$ python3 -q
>>> import numpy as np
>>> np.set_printoptions(suppress=True, linewidth=160)
>>> def rnd(a):
...     return np.round(a, 1) + 0
... 
>>> q, _ = np.linalg.qr(np.array([[1.0, -0.5, 1.7], [-0.7, -1.2, 0.6], [-0.9, 1.1, -1.6]]))
>>> M = q[:, :3]
>>> rnd(M)
array([[-0.7, -0.1,  0.7],
       [ 0.5, -0.8,  0.3],
       [ 0.6,  0.5,  0.6]])
>>> rng = np.random.default_rng(503)
>>> labels = rng.permutation(3)
>>> labels
array([1, 2, 0])
>>> other = M[labels][:, labels]
>>> rnd(np.trace(other))
np.float64(-0.9)
>>> rnd(np.sort(np.abs(np.linalg.eigvals(other))))
array([1., 1., 1.])
>>> rnd(other)
array([[-0.8,  0.3,  0.5],
       [ 0.5,  0.6,  0.6],
       [-0.1,  0.7, -0.7]])
>>> rnd(np.linalg.det(other)), rnd(np.linalg.det(M[labels]))
(np.float64(1.0), np.float64(1.0))
>>> x = np.array([-1, 3, 0])
>>> y = M @ x
>>> b, lr = np.zeros(3), 1 / np.linalg.norm(M, 2) ** 2
>>> for i in range(250):
...     b -= lr * M.T @ (M @ b - y)
...     if i % 50 == 0: print(i, round(np.linalg.norm(M @ b - y), 1))
... 
0 0.0
50 0.0
100 0.0
150 0.0
200 0.0
>>> rnd(b)
array([-1.,  3.,  0.])
>>> x = np.array([1, 2, 1])
>>> rnd(np.sort(np.abs(np.degrees(np.angle(np.linalg.eigvals(M))))))
array([  0. , 160.7, 160.7])
>>> rnd(np.linalg.inv(M))
array([[-0.7,  0.5,  0.6],
       [-0.1, -0.8,  0.5],
       [ 0.7,  0.3,  0.6]])
>>> [p for p in range(1, 25) if np.allclose(np.linalg.matrix_power(M, p), np.eye(3))]
[]
>>> 3 - np.linalg.matrix_rank(M - np.eye(3), tol=1e-8)
np.int64(1)
>>> x = np.array([0, 0, 0])
>>> np.sign((M @ x).round(6))
array([0., 0., 0.])
>>> M @ (2 * x)
array([0., 0., 0.])
>>> M * x
array([[-0., -0.,  0.],
       [ 0., -0.,  0.],
       [ 0.,  0.,  0.]])
>>> np.linalg.norm(M @ x) <= np.linalg.norm(M, 2) * np.linalg.norm(x) + 1e-9
np.True_
>>> other = np.linalg.inv(M)
>>> np.allclose(other, M.T)
True
>>> rnd(np.linalg.det(M) * other)
array([[-0.7,  0.5,  0.6],
       [-0.1, -0.8,  0.5],
       [ 0.7,  0.3,  0.6]])
>>> rnd(np.linalg.cond(M))
np.float64(1.0)
>>> rnd(other)
array([[-0.7,  0.5,  0.6],
       [-0.1, -0.8,  0.5],
       [ 0.7,  0.3,  0.6]])
>>> rnd(np.linalg.slogdet(M)[0])
np.float64(1.0)
>>> rnd(np.linalg.det(M) * np.linalg.det(other))
np.float64(1.0)
>>> arr = np.load("arr.npy")
>>> arr
array([[ 0., -1.,  0.],
       [-1.,  0.,  0.],
       [ 0.,  0.,  0.]])
>>> (arr != 0).astype(int)
array([[0, 1, 0],
       [1, 0, 0],
       [0, 0, 0]])
>>> rnd(np.sort(np.linalg.eigvals(arr).real))
array([-1.,  0.,  1.])
>>> w, V = np.linalg.eigh(arr)
>>> x = np.array([3, 3, 4])
>>> rnd(V * np.maximum(w, 0) @ V.T)
array([[ 0.5, -0.5,  0. ],
       [-0.5,  0.5,  0. ],
       [ 0. ,  0. ,  0. ]])
>>> x @ arr @ x
np.float64(-18.0)
>>> rnd(x @ arr @ x / (x @ x)), w[0], w[-1]
(np.float64(-0.5), np.float64(-1.0), np.float64(1.0))
>>> (np.sign(V[:, -1].round(6)) == np.sign(V[0, -1].round(6))).astype(int)
array([1, 0, 0])
>>> rnd(np.linalg.eigvalsh(arr[1:, 1:]))
array([0., 0.])
>>> rnd(V * np.abs(w) @ V.T)
array([[1., 0., 0.],
       [0., 1., 0.],
       [0., 0., 0.]])
>>> r0 = np.array([-1, -1, 3]) + 0.5
>>> X = np.outer(r0, r0) / (r0 @ r0)
>>> rnd(X)
array([[ 0. ,  0. , -0.1],
       [ 0. ,  0. , -0.1],
       [-0.1, -0.1,  1. ]])
>>> w, V = np.linalg.eigh(X)
>>> x = np.array([-1, 4, 4])
>>> rnd(V * np.abs(w) @ V.T)
array([[ 0. ,  0. , -0.1],
       [ 0. ,  0. , -0.1],
       [-0.1, -0.1,  1. ]])
>>> rnd(V * np.maximum(w, 0) @ V.T)
array([[ 0. ,  0. , -0.1],
       [ 0. ,  0. , -0.1],
       [-0.1, -0.1,  1. ]])
>>> rnd(np.linalg.eigvalsh(X[1:, 1:]))
array([0., 1.])
>>> Uu, sig, vt = np.linalg.svd(X)
>>> rnd(sig)
array([1., 0., 0.])
>>> np.argmax(sig[:-1] / (sig[1:] + 1e-6)) + 1
np.int64(1)
>>> other = Uu[:, :1] @ np.diag(sig[:1]) @ vt[:1]
>>> rnd(np.linalg.norm(X - other, 2)), rnd(sig[1])
(np.float64(0.0), np.float64(0.0))
>>> rnd(other)
array([[ 0. ,  0. , -0.1],
       [ 0. ,  0. , -0.1],
       [-0.1, -0.1,  1. ]])
>>> np.linalg.matrix_rank(other)
np.int64(1)
>>> np.linalg.matrix_rank(X, rtol=0.05)
np.int64(1)
>>> W0 = np.loadtxt("m.csv", delimiter=",")
>>> rnd(W0)
array([[ 0. ,  1.8,  0.6, -0.6],
       [-1.4, -0.2,  1.2,  0.7],
       [-0.7, -0.6,  0. , -1.7],
       [-1.2,  0.6, -1.4,  0.3]])
>>> r0 = np.array([0, 3, -2, 1])
>>> other = W0 + np.outer(r0, np.eye(4)[2])
>>> rnd(other)
array([[ 0. ,  1.8,  0.6, -0.6],
       [-1.4, -0.2,  4.2,  0.7],
       [-0.7, -0.6, -2. , -1.7],
       [-1.2,  0.6, -0.4,  0.3]])
>>> rnd(np.linalg.det(other) / np.linalg.det(W0)), rnd(1 + np.linalg.solve(W0, r0)[2])
(np.float64(1.5), np.float64(1.5))
>>> r0 = np.array([2, 7])
>>> rnd(np.cross(other[2, :3], other[3, :3]))
array([ 1.5,  2. , -1.2])
>>> rnd(np.correlate(other[2], other[3], "full"))
array([-0.2,  0.2, -0.7,  0.9,  0.3,  1.3,  2.1])
>>> rnd(np.convolve(other[2], r0))
array([ -1.5,  -6.5,  -8.3, -17.2, -12.2])
>>> labels = rng.permutation(4)
>>> labels
array([2, 0, 3, 1])
>>> other = W0[labels][:, labels]
>>> rnd(other)
array([[ 0. , -0.7, -1.7, -0.6],
       [ 0.6,  0. , -0.6,  1.8],
       [-1.4, -1.2,  0.3,  0.6],
       [ 1.2, -1.4,  0.7, -0.2]])
>>> rnd(np.linalg.det(other)), rnd(np.linalg.det(W0[labels]))
(np.float64(-16.0), np.float64(16.0))
>>> T = np.stack([W0, 5 * W0, W0[::-1]])
>>> T.shape
(3, 4, 4)
>>> np.linalg.matrix_rank(T)
array([4, 4, 4])
>>> rnd(np.linalg.det(T))
array([   -16., -10000.,    -16.])
>>> rnd(np.einsum("bij,cij->bc", T, T))
array([[ 16.,  80.,   0.],
       [ 80., 400.,   0.],
       [  0.,   0.,  16.]])
>>> np.allclose(W0 @ W0.T, W0.T @ W0)
True
>>> np.allclose(W0, W0.T)
False
>>> rnd(np.abs(np.linalg.eigvals(W0)).max())
np.float64(2.0)
>>> rnd((W0 + W0.T) / 2)
array([[ 0. ,  0.2,  0. , -0.9],
       [ 0.2, -0.2,  0.3,  0.7],
       [ 0. ,  0.3,  0. , -1.6],
       [-0.9,  0.7, -1.6,  0.3]])
>>> m1 = np.load("sample10.npy")
>>> m1
array([[ 3. ,  2.8,  1.6],
       [ 1.4,  1.5,  0.7],
       [ 0.2,  0.3,  0.1],
       [-1. , -1.1, -0.5],
       [ 2.3,  2.2,  1.1],
       [-0.5, -0.6, -0.3],
       [-0.3, -0.4,  0. ],
       [-1.6, -1.5, -0.8],
       [-1.3, -1.7, -0.7],
       [-1.9, -1.9, -1. ],
       [-3.5, -3.7, -1.8],
       [-1.5, -1.5, -0.8],
       [ 0.9,  0.6,  0.4],
       [ 0.8,  0.7,  0.3],
       [-0.4, -0.5, -0.2],
       [-1.2, -1.7, -0.8],
       [ 2. ,  2. ,  0.9],
       [ 2.8,  2.8,  1.6],
       [ 2.9,  2.9,  1.5],
       [ 0.4,  0.2,  0.2],
       [ 0.3,  0.2,  0.2],
       [ 2.4,  2.4,  1.1],
       [-2.1, -2.1, -1.1],
       [ 4.4,  4.3,  2.4],
       [ 1.7,  2. ,  0.7]])
>>> cen = (m1 - m1.mean(axis=0)) / m1.std(axis=0)
>>> np.argwhere(np.abs(cen) > 2)
array([[10,  0],
       [10,  1],
       [23,  0],
       [23,  1],
       [23,  2]])
>>> rnd(cen.std(axis=0))
array([1., 1., 1.])
>>> b = np.linalg.lstsq(np.delete(cen, 0, axis=1), cen[:, 0])[0]
>>> rnd(b)
array([0.5, 0.5])
>>> rnd(1 - np.var(cen[:, 0] - np.delete(cen, 0, axis=1) @ b))
np.float64(1.0)
>>> E = np.loadtxt("data.csv", delimiter=",")
>>> rnd(E)
array([[ 1. ,  0. ,  0. ],
       [ 0. ,  0.5,  0.9],
       [ 0. , -0.9,  0.5]])
>>> # 2 groups of indices that never mix
>>> other = np.linalg.inv(W0)
>>> rnd(other)
array([[ 0. , -0.4, -0.2, -0.3],
       [ 0.4,  0. , -0.2,  0.2],
       [ 0.2,  0.3,  0. , -0.4],
       [-0.2,  0.2, -0.4,  0.1]])
>>> rnd(np.linalg.inv(other))
array([[ 0. ,  1.8,  0.6, -0.6],
       [-1.4, -0.2,  1.2,  0.7],
       [-0.7, -0.6,  0. , -1.7],
       [-1.2,  0.6, -1.4,  0.3]])
>>> rnd(np.linalg.cond(W0))
np.float64(1.0)
>>> rnd(np.linalg.slogdet(W0)[0])
np.float64(-1.0)
>>> rnd(np.linalg.eigvals(E).sum().real)
np.float64(2.0)
>>> rnd(np.linalg.det(2 * E)), rnd(np.linalg.det(E))
(np.float64(8.0), np.float64(1.0))
>>> rnd(np.linalg.eigvals(E))
array([0.5+0.9j, 0.5-0.9j, 1. +0.j ])
>>> rnd(np.einsum("ij,ji->", E, E))
np.float64(0.0)
>>> rnd(E @ E)
array([[ 1. ,  0. ,  0. ],
       [ 0. , -0.5,  0.9],
       [ 0. , -0.9, -0.5]])
>>> rnd(np.sort(np.linalg.eigvals(E).real))
array([0.5, 0.5, 1. ])
>>> (E != 0).astype(int)
array([[1, 0, 0],
       [0, 1, 1],
       [0, 1, 1]])
>>> (np.linalg.matrix_power((E != 0) + (E.T != 0) + np.eye(3), 3) > 0).astype(int)
array([[1, 0, 0],
       [0, 1, 1],
       [0, 1, 1]])
